% ipython --no-banner

In [1]: import numpy as np

In [2]: np.set_printoptions(precision=3, suppress=True, linewidth=200, sign=" ")

In [3]: rd = lambda a: np.round(a, 3) + 0

In [4]: data = np.load("a.npy")

In [5]: data
Out[5]: 
array([[ 3.191,  6.431, -1.22 ,  6.854],
       [ 1.581,  9.245,  3.248,  1.216],
       [ 1.957,  6.676, -6.33 ,  3.396],
       [-2.825, -4.792, -2.443,  7.943],
       [-3.689,  1.714,  8.973, -1.716],
       [-4.783,  5.383,  6.322,  2.859],
       [-7.904,  4.046,  4.04 , -2.198],
       [-1.524,  5.768,  1.364, -7.909],
       [ 7.207,  0.232, -5.355, -4.396],
       [-7.299,  2.141,  6.238,  1.794],
       [-2.94 ,  5.486,  6.457,  4.424],
       [-1.68 ,  2.892,  9.28 , -1.642],
       [-0.904, -5.155, -7.119,  4.683],
       [-0.297, -4.899,  2.924,  8.207],
       [ 3.905, -8.963, -1.009, -1.842],
       [ 2.101, -8.908, -2.358, -3.268],
       [ 7.204,  0.329,  6.873, -0.868],
       [-0.66 ,  8.078,  1.068, -5.759],
       [ 1.371,  8.838,  4.096,  1.799],
       [ 2.109, -9.642,  1.531, -0.497],
       [ 2.28 , -4.644,  8.092,  2.784],
       [-5.977,  6.773,  1.062,  4.156]])

In [6]: rd(data.sum(axis=0))
Out[6]: array([-7.576, 27.029, 45.734, 20.02 ])

In [7]: np.unravel_index(np.abs(data).argmax(), data.shape)
Out[7]: (np.int64(19), np.int64(1))

In [8]: print(np.linalg.matrix_rank(data))
4

In [9]: np.linalg.rank(data)
Traceback (most recent call last):
  Cell In[9], line 1
    np.linalg.rank(data)
AttributeError: module 'numpy.linalg' has no attribute 'rank'


In [10]: data.shape
Out[10]: (22, 4)

In [11]: rd(data.mean(axis=0))
Out[11]: array([-0.344,  1.229,  2.079,  0.91 ])
